% python3 -q
>>> import numpy as np
>>> import numpy.linalg as la
>>> np.set_printoptions(suppress=True, linewidth=160)
>>> X = np.load("case14.npy")
>>> X.round(2) + 0
array([[-0.15,  0.1 ,  0.42, -0.43, -0.25, -0.05,  0.07,  0.12, -0.08,  0.32],
       [-0.07, -0.14, -0.05,  0.26, -0.22, -0.44,  0.6 , -0.03, -0.15,  0.  ],
       [ 0.4 ,  0.03, -0.21, -0.21,  0.34,  0.27,  0.07,  0.15,  0.14, -0.05],
       [ 0.15, -0.03, -0.1 , -0.28,  0.01, -0.44, -0.12,  0.32,  0.31,  0.14],
       [ 0.4 , -0.28, -0.34, -0.25, -0.1 ,  0.05, -0.01, -0.01, -0.62, -0.09],
       [ 0.  ,  0.1 ,  0.15, -0.03,  0.42, -0.42,  0.08,  0.42, -0.06, -0.46],
       [-0.18,  0.05, -0.06,  0.42, -0.02,  0.44,  0.02,  0.63, -0.03,  0.03],
       [-0.07, -0.04, -0.25,  0.1 ,  0.17, -0.3 , -0.41,  0.19, -0.23,  0.48],
       [ 0.26,  0.5 ,  0.37, -0.01,  0.  ,  0.06,  0.12,  0.11, -0.46, -0.05],
       [-0.15, -0.44,  0.19,  0.21,  0.17, -0.01, -0.01,  0.1 , -0.33,  0.18],
       [ 0.29,  0.08,  0.43,  0.21,  0.1 , -0.05, -0.33, -0.12, -0.03,  0.24],
       [ 0.37, -0.57,  0.39,  0.06, -0.29,  0.03, -0.11,  0.2 ,  0.21, -0.2 ],
       [ 0.26,  0.3 , -0.24,  0.16, -0.6 , -0.11, -0.08,  0.26,  0.06,  0.05],
       [ 0.22,  0.14, -0.03,  0.47,  0.04, -0.21, -0.24, -0.31,  0.02, -0.23],
       [-0.4 ,  0.  ,  0.  , -0.19, -0.25, -0.03, -0.49,  0.03, -0.21, -0.5 ]])
>>> Q, R = la.qr(X)
>>> np.round(np.abs(np.diag(R)), 2)
array([1., 1., 1., 1., 1., 1., 1., 1., 1., 1.])
>>> abs(R[0, 0]), round(la.norm(X[:, 0]), 2)
(np.float64(1.0), np.float64(1.0))
>>> Q.round(2) + 0
array([[-0.15,  0.1 ,  0.42, -0.43, -0.25, -0.05,  0.07,  0.12, -0.08,  0.32],
       [-0.07, -0.14, -0.05,  0.26, -0.22, -0.44,  0.6 , -0.03, -0.15,  0.  ],
       [ 0.4 ,  0.03, -0.21, -0.21,  0.34,  0.27,  0.07,  0.15,  0.14, -0.05],
       [ 0.15, -0.03, -0.1 , -0.28,  0.01, -0.44, -0.12,  0.32,  0.31,  0.14],
       [ 0.4 , -0.28, -0.34, -0.25, -0.1 ,  0.05, -0.01, -0.01, -0.62, -0.09],
       [ 0.  ,  0.1 ,  0.15, -0.03,  0.42, -0.42,  0.08,  0.42, -0.06, -0.46],
       [-0.18,  0.05, -0.06,  0.42, -0.02,  0.44,  0.02,  0.63, -0.03,  0.03],
       [-0.07, -0.04, -0.25,  0.1 ,  0.17, -0.3 , -0.41,  0.19, -0.23,  0.48],
       [ 0.26,  0.5 ,  0.37, -0.01,  0.  ,  0.06,  0.12,  0.11, -0.46, -0.05],
       [-0.15, -0.44,  0.19,  0.21,  0.17, -0.01, -0.01,  0.1 , -0.33,  0.18],
       [ 0.29,  0.08,  0.43,  0.21,  0.1 , -0.05, -0.33, -0.12, -0.03,  0.24],
       [ 0.37, -0.57,  0.39,  0.06, -0.29,  0.03, -0.11,  0.2 ,  0.21, -0.2 ],
       [ 0.26,  0.3 , -0.24,  0.16, -0.6 , -0.11, -0.08,  0.26,  0.06,  0.05],
       [ 0.22,  0.14, -0.03,  0.47,  0.04, -0.21, -0.24, -0.31,  0.02, -0.23],
       [-0.4 ,  0.  ,  0.  , -0.19, -0.25, -0.03, -0.49,  0.03, -0.21, -0.5 ]])
>>> np.round(Q @ R, 2) + 0
array([[-0.15,  0.1 ,  0.42, -0.43, -0.25, -0.05,  0.07,  0.12, -0.08,  0.32],
       [-0.07, -0.14, -0.05,  0.26, -0.22, -0.44,  0.6 , -0.03, -0.15,  0.  ],
       [ 0.4 ,  0.03, -0.21, -0.21,  0.34,  0.27,  0.07,  0.15,  0.14, -0.05],
       [ 0.15, -0.03, -0.1 , -0.28,  0.01, -0.44, -0.12,  0.32,  0.31,  0.14],
       [ 0.4 , -0.28, -0.34, -0.25, -0.1 ,  0.05, -0.01, -0.01, -0.62, -0.09],
       [ 0.  ,  0.1 ,  0.15, -0.03,  0.42, -0.42,  0.08,  0.42, -0.06, -0.46],
       [-0.18,  0.05, -0.06,  0.42, -0.02,  0.44,  0.02,  0.63, -0.03,  0.03],
       [-0.07, -0.04, -0.25,  0.1 ,  0.17, -0.3 , -0.41,  0.19, -0.23,  0.48],
       [ 0.26,  0.5 ,  0.37, -0.01,  0.  ,  0.06,  0.12,  0.11, -0.46, -0.05],
       [-0.15, -0.44,  0.19,  0.21,  0.17, -0.01, -0.01,  0.1 , -0.33,  0.18],
       [ 0.29,  0.08,  0.43,  0.21,  0.1 , -0.05, -0.33, -0.12, -0.03,  0.24],
       [ 0.37, -0.57,  0.39,  0.06, -0.29,  0.03, -0.11,  0.2 ,  0.21, -0.2 ],
       [ 0.26,  0.3 , -0.24,  0.16, -0.6 , -0.11, -0.08,  0.26,  0.06,  0.05],
       [ 0.22,  0.14, -0.03,  0.47,  0.04, -0.21, -0.24, -0.31,  0.02, -0.23],
       [-0.4 ,  0.  ,  0.  , -0.19, -0.25, -0.03, -0.49,  0.03, -0.21, -0.5 ]])
>>> np.round(Q.T @ Q, 2) + 0
array([[1., 0., 0., 0., 0., 0., 0., 0., 0., 0.],
       [0., 1., 0., 0., 0., 0., 0., 0., 0., 0.],
       [0., 0., 1., 0., 0., 0., 0., 0., 0., 0.],
       [0., 0., 0., 1., 0., 0., 0., 0., 0., 0.],
       [0., 0., 0., 0., 1., 0., 0., 0., 0., 0.],
       [0., 0., 0., 0., 0., 1., 0., 0., 0., 0.],
       [0., 0., 0., 0., 0., 0., 1., 0., 0., 0.],
       [0., 0., 0., 0., 0., 0., 0., 1., 0., 0.],
       [0., 0., 0., 0., 0., 0., 0., 0., 1., 0.],
       [0., 0., 0., 0., 0., 0., 0., 0., 0., 1.]])
>>> R.round(2) + 0
array([[1., 0., 0., 0., 0., 0., 0., 0., 0., 0.],
       [0., 1., 0., 0., 0., 0., 0., 0., 0., 0.],
       [0., 0., 1., 0., 0., 0., 0., 0., 0., 0.],
       [0., 0., 0., 1., 0., 0., 0., 0., 0., 0.],
       [0., 0., 0., 0., 1., 0., 0., 0., 0., 0.],
       [0., 0., 0., 0., 0., 1., 0., 0., 0., 0.],
       [0., 0., 0., 0., 0., 0., 1., 0., 0., 0.],
       [0., 0., 0., 0., 0., 0., 0., 1., 0., 0.],
       [0., 0., 0., 0., 0., 0., 0., 0., 1., 0.],
       [0., 0., 0., 0., 0., 0., 0., 0., 0., 1.]])
>>> Q.shape, R.shape
((15, 10), (10, 10))
>>> mat = np.load("w.npy")
>>> mat
array([[-0.4,  0.2, -1.6, -1.5],
       [-0.8,  1.1,  0.3,  0.9],
       [-0.4,  0.2,  0.3,  1. ],
       [ 2.7, -5.4,  1.2, -2.4],
       [ 0.9, -1. ,  0.1,  1. ],
       [ 1.6,  1. ,  0.6,  2. ],
       [-0.4,  0.3,  0.3, -0.1],
       [ 0.5,  0.2,  0.1, -2. ],
       [-0.2,  0.7,  0.3,  0.1],
       [-0.3, -0.5, -0.3,  0.2],
       [ 1.5, -0.2, -0.4, -0.4],
       [-0.3,  0.2, -0.7,  0.3],
       [ 0.1, -0.9, -0.1, -1.5],
       [-2. , -0.7,  1.9,  0.3],
       [-1.3,  0.6,  0.2, -0.8],
       [ 0.5,  2. , -0.7, -0.3],
       [ 0.7,  1.5,  0.1, -0.8],
       [ 1.1,  0.9, -0.3,  0.2],
       [ 0.9,  1.5, -0.2, -0.3],
       [ 0.8, -0.2,  1. ,  0.3],
       [ 0.8, -0.2,  0. , -1.4],
       [-0.2,  1.2, -0.7, -0.1],
       [ 0.7, -0.8,  0.7,  0.8],
       [ 0.6, -0.3, -0.1, -0.4],
       [-0.1, -0.9,  1.5, -0.3],
       [ 0.4,  0.1, -1.1, -1.2],
       [ 2.1, -0.1,  0.4,  0.2],
       [-0.1, -0.6, -0.7,  1.6],
       [ 0. , -1.5,  1. ,  1.2],
       [ 1.7, -0.4,  1.5, -0.2],
       [ 1. , -0.3, -2. ,  2. ]])
>>> Ac = mat - mat.mean(axis=0)
>>> vecs = la.svd(Ac)[2][:1]
>>> Y = Ac - Ac @ vecs.T @ vecs
>>> la.norm(Y, axis=1).round(6).argmax()
np.int64(13)
>>> np.round(Y.std(axis=0), 2)
array([0.84, 0.45, 0.77, 0.95])
>>> np.round(np.cov(Ac @ vecs.T, rowvar=False), 2)
np.float64(2.09)
>>> np.round((Ac @ vecs.T).std(axis=0), 2)
array([1.42])
>>> A = np.diag(10 * np.array([-2, 2, 1, -1, 1, 2, -1, 0, 2, 2, 2, 0])) + np.array([[0, 5, 2, 2, -3, -4, 2, -4, -5, -1, -2, -2],
...     [-1, -4, -1, 4, 4, 1, 0, 3, -1, 5, 0, 3],
...     [-2, 4, -1, -2, 4, -2, -3, -4, -3, 3, 3, 4],
...     [-2, -1, 4, -4, -5, -5, -1, -5, -4, 5, 2, 5],
...     [-2, -3, -3, -5, 3, -1, 0, 4, -2, -4, 0, 1],
...     [-2, 0, 4, -3, 5, 3, 4, 4, 4, -2, -3, 5],
...     [0, 3, -4, -2, 0, -2, -3, -4, -3, -3, -5, -2],
...     [2, 5, -5, -1, 0, -3, -4, 5, 1, 5, 4, -3],
...     [2, -5, 0, 1, 3, -1, -1, 5, 0, -3, -2, 1],
...     [5, 3, -4, 3, -1, -2, 4, -4, 4, 5, -4, 0],
...     [1, -3, 2, 3, 2, 0, 4, 0, 2, 2, 0, 4],
...     [3, -2, 1, -4, 4, -4, -5, 1, -2, -3, 3, -2]])
>>> A
array([[-20,   5,   2,   2,  -3,  -4,   2,  -4,  -5,  -1,  -2,  -2],
       [ -1,  16,  -1,   4,   4,   1,   0,   3,  -1,   5,   0,   3],
       [ -2,   4,   9,  -2,   4,  -2,  -3,  -4,  -3,   3,   3,   4],
       [ -2,  -1,   4, -14,  -5,  -5,  -1,  -5,  -4,   5,   2,   5],
       [ -2,  -3,  -3,  -5,  13,  -1,   0,   4,  -2,  -4,   0,   1],
       [ -2,   0,   4,  -3,   5,  23,   4,   4,   4,  -2,  -3,   5],
       [  0,   3,  -4,  -2,   0,  -2, -13,  -4,  -3,  -3,  -5,  -2],
       [  2,   5,  -5,  -1,   0,  -3,  -4,   5,   1,   5,   4,  -3],
       [  2,  -5,   0,   1,   3,  -1,  -1,   5,  20,  -3,  -2,   1],
       [  5,   3,  -4,   3,  -1,  -2,   4,  -4,   4,  25,  -4,   0],
       [  1,  -3,   2,   3,   2,   0,   4,   0,   2,   2,  20,   4],
       [  3,  -2,   1,  -4,   4,  -4,  -5,   1,  -2,  -3,   3,  -2]])
>>> rng = np.random.default_rng(77)
>>> labels = rng.permutation(12)
>>> labels
array([ 8,  6,  2,  1,  7, 11,  0,  5,  3,  4, 10,  9])
>>> Y = A[labels][:, labels]
>>> np.round(np.sort(np.abs(la.eigvals(Y))), 2)
array([ 2.15,  2.86, 12.77, 14.56, 14.56, 16.55, 17.23, 17.23, 18.95, 18.95, 22.62, 25.96])
>>> np.trace(Y)
np.int64(82)
>>> Y
array([[ 20,  -1,   0,  -5,   5,   1,   2,  -1,   1,   3,  -2,  -3],
       [ -3, -13,  -4,   3,  -4,  -2,   0,  -2,  -2,   0,  -5,  -3],
       [ -3,  -3,   9,   4,  -4,   4,  -2,  -2,  -2,   4,   3,   3],
       [ -1,   0,  -1,  16,   3,   3,  -1,   1,   4,   4,   0,   5],
       [  1,  -4,  -5,   5,   5,  -3,   2,  -3,  -1,   0,   4,   5],
       [ -2,  -5,   1,  -2,   1,  -2,   3,  -4,  -4,   4,   3,  -3],
       [ -5,   2,   2,   5,  -4,  -2, -20,  -4,   2,  -3,  -2,  -1],
       [  4,   4,   4,   0,   4,   5,  -2,  23,  -3,   5,  -3,  -2],
       [ -4,  -1,   4,  -1,  -5,   5,  -2,  -5, -14,  -5,   2,   5],
       [ -2,   0,  -3,  -3,   4,   1,  -2,  -1,  -5,  13,   0,  -4],
       [  2,   4,   2,  -3,   0,   4,   1,   0,   3,   2,  20,   2],
       [  4,   4,  -4,   3,  -4,   0,   5,  -2,   3,  -1,  -4,  25]])
>>> np.allclose(Y, A)
False
